$ python3 -q
>>> import numpy as np
>>> np.set_printoptions(precision=3, suppress=True, linewidth=160, legacy="1.25")
>>> mat = np.loadtxt("test0.csv", delimiter=",")
>>> mat
array([[-2.,  0.,  0.,  0.,  0.,  0.,  0.],
       [-2., -2.,  0.,  0.,  0.,  0.,  0.],
       [ 2.,  2.,  1.,  0.,  0.,  0.,  0.],
       [-2.,  0.,  2., -1.,  0.,  0.,  0.],
       [ 2., -1.,  1., -1.,  1.,  0.,  0.],
       [ 1., -1.,  1.,  0.,  2., -2.,  0.],
       [-1., -1.,  2., -1., -1., -2.,  0.]])
>>> B = np.array([[2, 4], [7, -7], [-5, -7], [1, -1], [5, 1], [-6, -8], [-8, 3]])
>>> np.einsum("ij,ij->i", mat, mat)
array([ 4.,  8.,  9.,  9.,  8., 11., 12.])
>>> B.T @ mat.T
array([[ -4., -18.,  13., -15.,  -4.,  12., -13.],
       [ -8.,   6., -13., -21.,  10.,  22.,   5.]])
>>> np.linalg.matrix_rank(mat @ B)
2
>>> m1 = np.load("data.npy")
>>> m1
array([[3, 0, 2, 0],
       [3, 1, 1, 1],
       [3, 1, 3, 2],
       [3, 0, 3, 3],
       [0, 2, 1, 2],
       [3, 1, 1, 1],
       [1, 3, 2, 2],
       [0, 0, 0, 2],
       [1, 2, 3, 1]])
>>> r0, g = m1[8], m1[7]
>>> r0 @ r0
15
>>> pr = (r0 @ g) / (r0 @ r0) * r0
>>> round(np.linalg.norm(r0 + g) ** 2 + np.linalg.norm(r0 - g) ** 2, 3)
38.0
>>> g - pr
array([-0.133, -0.267, -0.4  ,  1.867])
>>> gram = mat.T @ mat
>>> np.trace(gram), (mat ** 2).sum()
(61.0, 61.0)
>>> np.linalg.matrix_rank(gram)
6
>>> np.linalg.svd(mat, compute_uv=False) ** 2
array([26.101, 19.201,  9.378,  3.289,  2.88 ,  0.152,  0.   ])
>>> vec = np.array([-4, -5, 4, 5])
>>> target = m1 @ vec
>>> np.round(np.linalg.pinv(m1) @ m1, 3) + 0
array([[1., 0., 0., 0.],
       [0., 1., 0., 0.],
       [0., 0., 1., 0.],
       [0., 0., 0., 1.]])
>>> np.linalg.lstsq(m1, target)[0]
array([-4., -5.,  4.,  5.])
>>> np.linalg.solve(m1.T @ m1, m1.T @ target)
array([-4., -5.,  4.,  5.])
>>> target
array([-4, -8,  5, 15,  4, -8, -1, 10,  3])
>>> rng = np.random.default_rng(7235)
>>> target = target + 0.05 * rng.normal(size=9)
>>> target
array([-4.037, -7.977,  4.934, 15.006,  4.006, -7.942, -1.061,  9.954,  3.114])
>>> coef, *_ = np.linalg.lstsq(m1, target)
>>> coef.round()
array([-4., -5.,  4.,  5.])
>>> coef
array([-4.001, -4.991,  4.01 ,  4.982])
>>> np.round(m1.T @ (target - m1 @ coef), 3) + 0
array([0., 0., 0., 0.])
>>> np.round(np.linalg.norm(target - m1 @ coef), 3)
0.158
>>> B = np.c_[m1[:, :2] @ np.array([[3, 2], [1, 1]]), np.array([9, 7, 1, 9, 0, 6, 7, 6, 9])]
>>> B
array([[ 9,  6,  9],
       [10,  7,  7],
       [10,  7,  1],
       [ 9,  6,  9],
       [ 2,  2,  0],
       [10,  7,  6],
       [ 6,  5,  7],
       [ 0,  0,  6],
       [ 5,  4,  9]])
>>> np.round(np.linalg.norm(B - m1 @ np.linalg.lstsq(m1, B)[0], axis=0), 3) + 0
array([ 0.   ,  0.   , 10.543])
>>> np.linalg.matrix_rank(np.c_[m1, B])
5
>>> np.linalg.matrix_rank(B)
3
>>> np.linalg.norm(np.linalg.qr(m1)[0].T @ B, axis=0) ** 2 / ((B ** 2).sum(axis=0) + 1e-12)
array([1.   , 1.   , 0.732])
>>> W0 = np.load("w.npy")
>>> W0
array([[ 1.024, -0.025, -1.963, -1.913, -2.984, -2.946],
       [ 1.042,  0.018, -2.042, -2.02 , -2.965, -3.003],
       [ 0.989,  0.052, -1.994, -1.999, -3.076, -3.018],
       [ 1.156, -0.031, -2.036, -1.966, -2.991, -3.058],
       [ 0.984, -0.02 , -1.995, -2.003, -3.054, -3.029],
       [ 1.009,  0.053, -1.978, -2.015, -3.05 , -2.985],
       [ 0.947, -0.046, -2.058, -1.936, -3.048, -3.004],
       [ 1.026, -0.009, -1.979, -2.065, -2.967, -2.954],
       [ 0.941,  0.022, -2.016, -2.019, -3.002, -3.047],
       [ 0.998,  0.026, -2.021, -1.994, -3.015, -3.031],
       [ 0.996, -0.057, -2.016, -1.961, -3.064, -2.953],
       [ 1.03 ,  0.022, -1.96 , -1.974, -2.953, -3.038],
       [ 0.951, -0.113, -1.993, -1.976, -2.992, -3.066],
       [-3.001, -1.025,  0.059,  1.041,  1.962,  2.025],
       [-2.999, -0.969,  0.024,  1.015,  1.982,  1.954],
       [-3.037, -0.976,  0.049,  1.02 ,  1.983,  1.98 ],
       [-2.889, -1.055,  0.026,  0.951,  1.985,  1.952],
       [-3.024, -0.932, -0.044,  1.007,  2.015,  2.018],
       [-3.032, -1.1  ,  0.067,  1.036,  2.053,  2.035],
       [-2.928, -0.998,  0.03 ,  1.052,  2.021,  1.964],
       [-2.963, -0.987,  0.071,  1.018,  1.976,  2.094],
       [-3.004, -1.081, -0.031,  0.983,  1.932,  1.924],
       [-3.021, -1.027, -0.016,  0.959,  1.928,  2.072],
       [-2.926, -0.98 , -0.049,  1.023,  1.962,  2.046],
       [-3.142, -1.093,  0.04 ,  1.016,  2.031,  1.951],
       [-2.909, -0.967,  0.109,  1.017,  1.917,  2.013]])
>>> dist = np.linalg.norm(W0[:, None] - W0[None], axis=-1)
>>> dist.mean(axis=1).argmax()
24
>>> dist.shape
(26, 26)
>>> np.linalg.matrix_rank(dist ** 2)
8
>>> np.flatnonzero(dist[1] < dist.mean() / 2)
array([ 0,  1,  2,  3,  4,  5,  6,  7,  8,  9, 10, 11, 12])
>>> round(np.log10(np.linalg.cond(W0)))
2
>>> [round(float(x), 3) for x in np.linalg.svd(W0, compute_uv=False)[:3]]
[22.965, 8.445, 0.256]
>>> round(float(np.linalg.norm(W0, 2) / np.linalg.norm(W0)), 3)
0.938
>>> np.abs(np.linalg.svd(W0)[2][-1])
array([0.02 , 0.166, 0.304, 0.895, 0.204, 0.192])
>>> O, vecs = np.linalg.qr(W0[:, :2])[0], np.linalg.qr(W0[:, 2:])[0]
>>> s = np.linalg.svd(O.T @ vecs, compute_uv=False)
>>> (s > 0.9).sum()
2
>>> np.degrees(np.arccos(s.clip(0, 1)))
array([ 2.396, 11.349])
>>> gram = W0.T @ W0
>>> np.linalg.svd(W0, compute_uv=False) ** 2
array([527.37 ,  71.314,   0.065,   0.044,   0.04 ,   0.026])
>>> np.linalg.matrix_rank(gram)
6
>>> (W0 @ W0.T).shape
(26, 26)
>>> mat @ mat
array([[ 4.,  0.,  0.,  0.,  0.,  0.,  0.],
       [ 8.,  4.,  0.,  0.,  0.,  0.,  0.],
       [-6., -2.,  1.,  0.,  0.,  0.,  0.],
       [10.,  4.,  0.,  1.,  0.,  0.,  0.],
       [ 4.,  3.,  0.,  0.,  1.,  0.,  0.],
       [ 4.,  4.,  1., -2., -2.,  4.,  0.],
       [ 6.,  9., -3.,  2., -5.,  4.,  0.]])
>>> try:
...     np.linalg.inv(mat)
... except np.linalg.LinAlgError as e:
...     print(e)
... 
Singular matrix
